% python3 -q
>>> import numpy as np
>>> import numpy.linalg as la
>>> np.set_printoptions(precision=2, suppress=True, linewidth=120)
>>> tidy = lambda a: np.round(a, 2) + 0
>>> E = np.load("out11.npy")
>>> E
array([[ 6,  0,  5,  5, -1, -2, -2, -1, -1, -3,  1,  1,  5,  4, -1],
       [ 0, -6,  0,  0,  0,  3,  3, -4,  1,  3, -4, -2, -2,  3,  2],
       [ 5,  0,  6, -3, -2,  4,  5, -6, -2, -3, -4, -1,  1, -3,  5],
       [ 5,  0, -3, -2, -3,  2, -4,  3,  4, -1,  2, -5,  0,  0,  6],
       [-1,  0, -2, -3,  4, -4, -5,  1, -3,  1,  0, -3,  3,  2, -4],
       [-2,  3,  4,  2, -4,  2, -1,  0,  0,  5, -3, -1, -3,  1,  5],
       [-2,  3,  5, -4, -5, -1,  2,  2,  1, -1,  3, -1, -3,  1, -3],
       [-1, -4, -6,  3,  1,  0,  2,  0,  1, -1,  0,  6,  4, -3, -1],
       [-1,  1, -2,  4, -3,  0,  1,  1, -2, -2,  3,  5,  0,  0,  1],
       [-3,  3, -3, -1,  1,  5, -1, -1, -2, -2,  0,  4,  0,  1,  0],
       [ 1, -4, -4,  2,  0, -3,  3,  0,  3,  0, -6, -1,  5,  3,  3],
       [ 1, -2, -1, -5, -3, -1, -1,  6,  5,  4, -1, -4, -1, -4,  0],
       [ 5, -2,  1,  0,  3, -3, -3,  4,  0,  0,  5, -1,  4,  2, -2],
       [ 4,  3, -3,  0,  2,  1,  1, -3,  0,  1,  3, -4,  2, -6,  2],
       [-1,  2,  5,  6, -4,  5, -3, -1,  1,  0,  3,  0, -2,  2,  2]])
>>> evals, evecs = la.eigh(E)
>>> np.abs(evecs[:, -1]).round(6).argmax()
np.int64(2)
>>> rng = np.random.default_rng(512768)
>>> idx = rng.permutation(15)
>>> idx
array([ 4,  8,  6,  2, 13, 12, 11, 14,  0,  9, 10,  1,  5,  3,  7])
>>> A2 = E[idx][:, idx]
>>> np.trace(A2)
np.int64(-2)
>>> evals, evecs = la.eigh(E)
>>> x = np.array([0, -2, 1, 1, 2, 0, 1, -1, 2, 1, 1, -2, 1, -2, -1])
>>> tidy(x @ E @ x / (x @ x)), tidy(evals[0]), tidy(evals[-1])
(np.float64(-5.64), np.float64(-18.12), np.float64(20.18))
>>> (np.sign(evecs[:, -1].round(6)) == np.sign(evecs[0, -1].round(6))).astype(int)
array([1, 0, 0, 0, 1, 0, 0, 1, 0, 0, 1, 1, 1, 1, 0])
>>> J = np.minimum.outer(np.arange(1, 10), np.arange(1, 10)) * 5
>>> J
array([[ 5,  5,  5,  5,  5,  5,  5,  5,  5],
       [ 5, 10, 10, 10, 10, 10, 10, 10, 10],
       [ 5, 10, 15, 15, 15, 15, 15, 15, 15],
       [ 5, 10, 15, 20, 20, 20, 20, 20, 20],
       [ 5, 10, 15, 20, 25, 25, 25, 25, 25],
       [ 5, 10, 15, 20, 25, 30, 30, 30, 30],
       [ 5, 10, 15, 20, 25, 30, 35, 35, 35],
       [ 5, 10, 15, 20, 25, 30, 35, 40, 40],
       [ 5, 10, 15, 20, 25, 30, 35, 40, 45]])
>>> x = np.ones(9)
>>> for _ in range(7):
...     x = J @ x
...     x /= la.norm(x)
...     print(round(x @ J @ x, 2))
... 
183.07
183.3
183.3
183.3
183.3
183.3
183.3
>>> tidy(la.eigvalsh(J)[-1])
np.float64(183.3)
>>> np.trace(J)
np.int64(225)
>>> assert J == J.T
Traceback (most recent call last):
  File "<python-input-23>", line 1, in <module>
    assert J == J.T
           ^^^^^^^^
ValueError: The truth value of an array with more than one element is ambiguous. Use a.any() or a.all()
>>> la.determinant(J)
Traceback (most recent call last):
  File "<python-input-24>", line 1, in <module>
    la.determinant(J)
    ^^^^^^^^^^^^^^
AttributeError: module 'numpy.linalg' has no attribute 'determinant'
>>> tidy(np.sort(np.abs(la.eigvals(J))))
array([  1.28,   1.4 ,   1.62,   2.01,   2.73,   4.18,   7.75,  20.74, 183.3 ])
>>> J @ J
array([[ 225,  425,  600,  750,  875,  975, 1050, 1100, 1125],
       [ 425,  825, 1175, 1475, 1725, 1925, 2075, 2175, 2225],
       [ 600, 1175, 1700, 2150, 2525, 2825, 3050, 3200, 3275],
       [ 750, 1475, 2150, 2750, 3250, 3650, 3950, 4150, 4250],
       [ 875, 1725, 2525, 3250, 3875, 4375, 4750, 5000, 5125],
       [ 975, 1925, 2825, 3650, 4375, 4975, 5425, 5725, 5875],
       [1050, 2075, 3050, 3950, 4750, 5425, 5950, 6300, 6475],
       [1100, 2175, 3200, 4150, 5000, 5725, 6300, 6700, 6900],
       [1125, 2225, 3275, 4250, 5125, 5875, 6475, 6900, 7125]])
>>> np.allclose(J, J.T)
True
>>> np.allclose(J @ J.T, J.T @ J)
True
>>> la.matrix_power(J, 2)
array([[ 225,  425,  600,  750,  875,  975, 1050, 1100, 1125],
       [ 425,  825, 1175, 1475, 1725, 1925, 2075, 2175, 2225],
       [ 600, 1175, 1700, 2150, 2525, 2825, 3050, 3200, 3275],
       [ 750, 1475, 2150, 2750, 3250, 3650, 3950, 4150, 4250],
       [ 875, 1725, 2525, 3250, 3875, 4375, 4750, 5000, 5125],
       [ 975, 1925, 2825, 3650, 4375, 4975, 5425, 5725, 5875],
       [1050, 2075, 3050, 3950, 4750, 5425, 5950, 6300, 6475],
       [1100, 2175, 3200, 4150, 5000, 5725, 6300, 6700, 6900],
       [1125, 2225, 3275, 4250, 5125, 5875, 6475, 6900, 7125]])
>>> F = np.load("test13.npy")
>>> F
array([[ 10,  -5,  -3,  -9,   2,  11,  16,  -4],
       [  3,  -2,  14,  -6,  -2,   1, -15, -11],
       [  0,   0,   0,   0,   0,   0,   0,   0],
       [  2,  -4,  -2,  -3,  -7,   6,  -3,  -4],
       [  1, -11,   6,  -5,  -1,  -2,  -8,  -8],
       [  3,  -6,  -7,  -9,   0,  -4,   0,  -4],
       [  5, -10,  -9, -12,  -7,   2,  -3,  -8],
       [ -9,  -5,  -5,  -4,   8,  -7,   4,   2],
       [ 15,   0,  -3,  -9,   9,   8,  14,   1],
       [  0,   0,   0,   0,   0,   0,   0,   0],
       [  7,   1,  -2,  -3,   0,   3,  -5,   1],
       [  2,  -4,  -2,  -3,  -7,   6,  -3,  -4],
       [ 10,   3,  12,  -9, -14,  16,  -3,   1],
       [-10, -12,   3,  -6,  14, -15,  -1,  -2],
       [ -6, -15,  -6, -10,  22, -11,   8, -14],
       [  4,   5,   6,  -4,  -8,   9, -10,  -7],
       [  7,  14,   8,  -1,   6,   0,  -9,   2],
       [  2,  -4,  -2,  -3,  -7,   6,  -3,  -4],
       [  0,   0,   0,   0,   0,   0,   0,   0],
       [  2,  -4,  -2,  -3,  -7,   6,  -3,  -4],
       [  7,   1,  -2,  -3,   0,   3,  -5,   1],
       [  1, -11,   6,  -5,  -1,  -2,  -8,  -8],
       [  5,  -9,  14,  -7,   0,  -1,   2,   4],
       [ 12, -10,  13, -20,  -8,   4,  -8,  -7],
       [ 11,   3,   6,  -5,   1,   4,   5,  13],
       [ -5,   0,   1,  -8,   0,   2,  -6,  -5],
       [  7,   1,   4,   0,   2,  15,  16,   0],
       [  0,   0,   0,   0,   0,   0,   0,   0],
       [  0,   0,   0,   0,   0,   0,   0,   0],
       [  7,  -3,   4,   0,  14,   3,  -1, -11],
       [ 10,  -4,  14,  -7,   7,  -4,   0,   9],
       [  0,   0,   0,   0,   0,   0,   0,   0],
       [ -9,  -5,  -5,  -4,   8,  -7,   4,   2],
       [-10, -12,   3,  -6,  14, -15,  -1,  -2],
       [  2,  -4,  -2,  -3,  -7,   6,  -3,  -4],
       [  0, -17,  -6, -18,  14, -16,  -6,  -5],
       [ -8,  -2,  -7,   1,  16,   1,  13,  -6],
       [-10, -12,   3,  -6,  14, -15,  -1,  -2],
       [  1,  -9,   9, -11,  15, -11,   4,  11]])
>>> Xs = (F - F.mean(axis=0)) / F.std(axis=0)
>>> tidy(Xs.std(axis=0))
array([1., 1., 1., 1., 1., 1., 1., 1.])
>>> coef = la.lstsq(np.delete(Xs, 7, axis=1), Xs[:, 7])[0]
>>> np.abs(coef).argmax()
np.int64(5)
>>> tidy(1 - np.var(Xs[:, 7] - np.delete(Xs, 7, axis=1) @ coef))
np.float64(0.76)
